$ python3 -q
>>> import numpy as np
>>> np.set_printoptions(precision=1, suppress=True, linewidth=140)
>>> feats = np.array([[0, 2, 0, 2, 2, 3, 1],
...     [0, 0, 1, 1, 3, 0, 0],
...     [0, 0, 0, 3, 2, 3, 0],
...     [0, 0, 0, 0, 1, 3, 1],
...     [0, 0, 0, 0, 0, 2, 0],
...     [0, 0, 0, 0, 0, 0, 1],
...     [0, 0, 0, 0, 0, 0, 0]])
>>> U, s, VT = np.linalg.svd(feats)
>>> print(s)
[7.3 3.2 1.8 1.7 0.9 0.2 0. ]
>>> Y = U[:, :6] @ np.diag(s[:6]) @ VT[:6]
>>> print(round(float(np.linalg.norm(feats - Y, 2)), 1), s[6])
0.0 0.0
>>> print(np.linalg.matrix_rank(feats, rtol=0.05))
5
>>> print(np.round(np.linalg.norm(feats - Y) / np.linalg.norm(feats), 1))
0.0
>>> rng = np.random.default_rng(56)
>>> E = rng.normal(size=(11, 5)) + 20 * np.array([-3, 1, 2, -5, 5])
>>> print(E)
[[ -60.8   20.3   41.8  -99.1  100.4]
 [ -58.5   20.7   42.1 -101.3  100.1]
 [ -59.5   19.3   40.  -101.1   98.7]
 [ -58.8   17.6   38.4 -100.4   99. ]
 [ -59.    20.6   40.3  -98.5  101.2]
 [ -58.9   20.4   40.   -99.1  101. ]
 [ -59.6   20.2   40.5  -99.1  101. ]
 [ -60.8   19.7   40.7  -99.9  100. ]
 [ -59.    19.9   40.6 -101.2  101.7]
 [ -60.6   19.6   42.4  -98.6  100.5]
 [ -60.4   19.5   38.4 -100.7   97.3]]
>>> Xs = E - E.mean(axis=0)
>>> vecs = np.linalg.svd(Xs)[2][:1]
>>> Y = Xs - Xs @ vecs.T @ vecs
>>> print(np.linalg.norm(Y, axis=1).round(6).argmax())
1
>>> print(np.round(np.linalg.norm(Y) / np.linalg.norm(Xs), 1))
0.7
>>> print(np.cov(Xs @ vecs.T, rowvar=False))
3.2734081215598394
>>> P = E @ np.linalg.solve(E.T @ E, E.T)
>>> print(np.allclose(P @ P, P))
True
>>> print(P @ E[:, 0])
[-60.8 -58.5 -59.5 -58.8 -59.  -58.9 -59.6 -60.8 -59.  -60.6 -60.4]
>>> print(np.round(np.linalg.eigvalsh(P), 1) + 0)
[0. 0. 0. 0. 0. 0. 1. 1. 1. 1. 1.]
>>> print(np.round(np.trace(P), 1))
5.0
>>> print(P.round(1) + 0)
[[ 0.3  0.   0.  -0.1  0.1  0.   0.1  0.2 -0.1  0.3  0.1]
 [ 0.   0.8  0.3 -0.2  0.   0.  -0.1 -0.1  0.2  0.   0. ]
 [ 0.   0.3  0.3  0.2 -0.1  0.   0.   0.1  0.1  0.   0.3]
 [-0.1 -0.2  0.2  0.8 -0.1  0.   0.   0.1  0.2  0.1  0. ]
 [ 0.1  0.  -0.1 -0.1  0.4  0.3  0.3  0.   0.2 -0.1  0. ]
 [ 0.   0.   0.   0.   0.3  0.3  0.2  0.   0.2 -0.1  0. ]
 [ 0.1 -0.1  0.   0.   0.3  0.2  0.2  0.1  0.1  0.1  0. ]
 [ 0.2 -0.1  0.1  0.1  0.   0.   0.1  0.2  0.   0.2  0.2]
 [-0.1  0.2  0.1  0.2  0.2  0.2  0.1  0.   0.3  0.  -0.1]
 [ 0.3  0.   0.   0.1 -0.1 -0.1  0.1  0.2  0.   0.6 -0.2]
 [ 0.1  0.   0.3  0.   0.   0.   0.   0.2 -0.1 -0.2  0.8]]
>>> print(np.diag(P))
[0.3 0.8 0.3 0.8 0.4 0.3 0.2 0.2 0.3 0.6 0.8]
>>> x = np.array([-3, -3, 1, -3, 2, 3, -2, 0, -2, 1, -2])
>>> print((P @ x).argmax())
4
>>> print(np.einsum("ij,j->i", P, x))
[-0.3 -2.  -2.1 -2.   1.   0.5  0.3 -0.7 -0.7 -0.8 -1.3]
>>> print(np.sign((P @ x).round(6)))
[-1. -1. -1. -1.  1.  1.  1. -1. -1. -1. -1.]
>>> print(np.linalg.norm(P @ x) <= np.linalg.norm(P, 2) * np.linalg.norm(x) + 1e-9)
True
>>> print(np.round(P * x, 1) + 0)
[[-1.  -0.1  0.   0.4  0.1  0.  -0.2  0.   0.1  0.3 -0.2]
 [-0.1 -2.4  0.3  0.5 -0.1  0.1  0.1  0.  -0.4  0.   0.1]
 [-0.1 -0.8  0.3 -0.5 -0.2 -0.1  0.1  0.  -0.2  0.  -0.5]
 [ 0.4  0.5  0.2 -2.4 -0.2  0.  -0.1  0.  -0.5  0.1  0. ]
 [-0.2  0.1 -0.1  0.3  0.8  1.  -0.5  0.  -0.3 -0.1  0. ]
 [ 0.  -0.1  0.   0.   0.7  0.9 -0.4  0.  -0.4 -0.1 -0.1]
 [-0.3  0.2  0.  -0.1  0.5  0.6 -0.4  0.  -0.2  0.1  0. ]
 [-0.7  0.2  0.1 -0.2  0.1  0.  -0.2  0.   0.1  0.2 -0.4]
 [ 0.2 -0.6  0.1 -0.7  0.3  0.6 -0.2  0.  -0.5  0.   0.2]
 [-1.  -0.1  0.  -0.2 -0.1 -0.3 -0.2  0.   0.1  0.6  0.4]
 [-0.3  0.1  0.3  0.   0.   0.1  0.   0.   0.2 -0.2 -1.6]]
>>> print(P @ (2 * x))
[-0.6 -3.9 -4.1 -3.9  2.1  1.1  0.6 -1.4 -1.5 -1.6 -2.6]
>>> print((P * x).sum(axis=1))
[-0.3 -2.  -2.1 -2.   1.   0.5  0.3 -0.7 -0.7 -0.8 -1.3]
>>> print(P @ np.ones(11))
[1. 1. 1. 1. 1. 1. 1. 1. 1. 1. 1.]
>>> U, s, VT = np.linalg.svd(E)
>>> print(np.argmax(s[:-1] / (s[1:] + 1e-6)) + 1)
1
>>> Y = U[:, :1] @ np.diag(s[:1]) @ VT[:1]
>>> print(round(float(np.linalg.norm(E - Y) / np.linalg.norm(E)), 1))
0.0
>>> print(np.linalg.matrix_rank(E, rtol=0.05))
1
>>> D = np.linalg.norm(E[:, None] - E[None], axis=-1)
>>> print(D[:5, :5])
[[0.  3.3 3.6 5.1 2.6]
 [3.3 0.  3.1 5.  3.6]
 [3.6 3.1 0.  2.5 3.9]
 [5.1 5.  2.5 0.  4.6]
 [2.6 3.6 3.9 4.6 0. ]]
>>> print(D[4].round(6).argsort(kind="stable")[:4])
[4 5 6 0]
>>> print(D.mean(axis=1).argmax())
10
>>> print(D[4])
[2.6 3.6 3.9 4.6 0.  0.8 1.  2.8 2.9 2.9 5.2]
>>> print(D.shape)
(11, 11)
>>> arr = np.load("mat.npy")
>>> print(arr)
[[1.  0.5 0.2 0.1 0.1 0. ]
 [0.5 1.  0.5 0.2 0.1 0.1]
 [0.2 0.5 1.  0.5 0.2 0.1]
 [0.1 0.2 0.5 1.  0.5 0.2]
 [0.1 0.1 0.2 0.5 1.  0.5]
 [0.  0.1 0.1 0.2 0.5 1. ]]
>>> Q, r_ = np.linalg.qr(arr)
>>> print(np.allclose(r_.T @ r_, arr.T @ arr))
True
>>> print(Q.shape, r_.shape)
(6, 6) (6, 6)
>>> print(r_)
[[-1.1 -1.  -0.6 -0.4 -0.3 -0.1]
 [ 0.  -0.8 -0.8 -0.5 -0.3 -0.3]
 [ 0.   0.  -0.7 -0.8 -0.5 -0.2]
 [ 0.   0.   0.  -0.7 -0.8 -0.5]
 [ 0.   0.   0.   0.  -0.7 -0.7]
 [ 0.   0.   0.   0.   0.   0.6]]
>>> print(np.round(Q @ r_, 1) + 0)
[[1.  0.5 0.2 0.1 0.1 0. ]
 [0.5 1.  0.5 0.2 0.1 0.1]
 [0.2 0.5 1.  0.5 0.2 0.1]
 [0.1 0.2 0.5 1.  0.5 0.2]
 [0.1 0.1 0.2 0.5 1.  0.5]
 [0.  0.1 0.1 0.2 0.5 1. ]]
>>> labels = rng.permutation(6)
>>> print(labels)
[4 0 5 1 2 3]
>>> Y = arr[labels][:, labels]
>>> print(np.trace(Y))
6.0
>>> print(round(np.linalg.det(Y), 1), np.round(np.linalg.det(arr[labels]), 1))
0.2 -0.2
>>> print(np.diag(Y))
[1. 1. 1. 1. 1. 1.]
>>> print(np.sort(np.abs(np.linalg.eigvals(Y))))
[0.3 0.4 0.6 0.9 1.4 2.3]
>>> print(Y)
[[1.  0.1 0.5 0.1 0.2 0.5]
 [0.1 1.  0.  0.5 0.2 0.1]
 [0.5 0.  1.  0.1 0.1 0.2]
 [0.1 0.5 0.1 1.  0.5 0.2]
 [0.2 0.2 0.1 0.5 1.  0.5]
 [0.5 0.1 0.2 0.2 0.5 1. ]]
>>> f, v = Y[3], Y[5]
>>> print(round(float(f @ v), 1))
0.8
>>> pr = (f @ v) / (f @ f) * f
>>> print(pr.round(1) + 0)
[0.  0.2 0.  0.5 0.2 0.1]
>>> print(np.linalg.matrix_rank(np.outer(f, v)))
1
>>> print(v - pr)
[ 0.5 -0.1  0.2 -0.3  0.3  0.9]
>>> mat = np.loadtxt("test11.csv", delimiter=",")
>>> print(mat)
[[  1.  -6. -10.   3.]
 [  6. -10. -12.   6.]
 [ -3.   6.   8.  -3.]
 [  4.   0.   4.   2.]]
>>> Y = np.linalg.inv(mat)
>>> print(np.allclose(Y, mat.T))
False
>>> print(np.round(mat @ Y, 1) + 0)
[[1. 0. 0. 0.]
 [0. 1. 0. 0.]
 [0. 0. 1. 0.]
 [0. 0. 0. 1.]]
>>> print(Y)
[[ 1.  -3.  -4.   1.5]
 [ 3.  -5.5 -6.   3. ]
 [-1.5  3.   3.5 -1.5]
 [ 1.   0.   1.   0.5]]
>>> print(np.round(np.linalg.slogdet(mat)[0], 1))
1.0
>>> Y = np.array([[-4, 5], [3, 3]])
>>> W2 = np.kron(Y, mat)
>>> print(np.linalg.matrix_rank(W2))
8
>>> f, v = mat[1], mat[2]
>>> print(f @ v)
-192.0
>>> print(f @ f)
316.0
>>> pr = (f @ v) / (f @ f) * f
>>> print(np.outer(f, v))
[[-18.  36.  48. -18.]
 [ 30. -60. -80.  30.]
 [ 36. -72. -96.  36.]
 [-18.  36.  48. -18.]]
>>> print(np.round(np.linalg.norm(f + v) ** 2 + np.linalg.norm(f - v) ** 2, 1))
868.0
>>> print(v - pr)
[ 0.6 -0.1  0.7  0.6]
>>> G = mat.T @ mat
>>> print(G)
[[  62.  -84.  -90.   56.]
 [ -84.  172.  228.  -96.]
 [ -90.  228.  324. -118.]
 [  56.  -96. -118.   58.]]
>>> print(np.diag(G))
[ 62. 172. 324.  58.]
>>> print((mat @ mat.T).shape)
(4, 4)
>>> X = -1 * np.eye(5) + np.eye(5, k=1)
>>> print(X)
[[-1.  1.  0.  0.  0.]
 [ 0. -1.  1.  0.  0.]
 [ 0.  0. -1.  1.  0.]
 [ 0.  0.  0. -1.  1.]
 [ 0.  0.  0.  0. -1.]]
>>> print(X @ X)
[[ 1. -2.  1.  0.  0.]
 [ 0.  1. -2.  1.  0.]
 [ 0.  0.  1. -2.  1.]
 [ 0.  0.  0.  1. -2.]
 [ 0.  0.  0.  0.  1.]]
>>> print(np.allclose(X @ X.T, X.T @ X))
False
>>> print(np.trace(X))
-5.0
>>> print((X + X.T) / 2)
[[-1.   0.5  0.   0.   0. ]
 [ 0.5 -1.   0.5  0.   0. ]
 [ 0.   0.5 -1.   0.5  0. ]
 [ 0.   0.   0.5 -1.   0.5]
 [ 0.   0.   0.   0.5 -1. ]]
>>> labels = rng.permutation(5)
>>> print(labels)
[2 3 1 0 4]
>>> Y = X[labels][:, labels]
>>> print(np.diag(Y))
[-1. -1. -1. -1. -1.]
>>> print(np.sort(np.abs(np.linalg.eigvals(Y))))
[1. 1. 1. 1. 1.]
>>> print(np.prod(np.diag(X)), round(np.linalg.det(X), 1))
-1.0 -1.0
>>> print(X @ X)
[[ 1. -2.  1.  0.  0.]
 [ 0.  1. -2.  1.  0.]
 [ 0.  0.  1. -2.  1.]
 [ 0.  0.  0.  1. -2.]
 [ 0.  0.  0.  0.  1.]]
>>> print(np.linalg.matrix_rank(X - X[0, 0] * np.eye(5)))
4
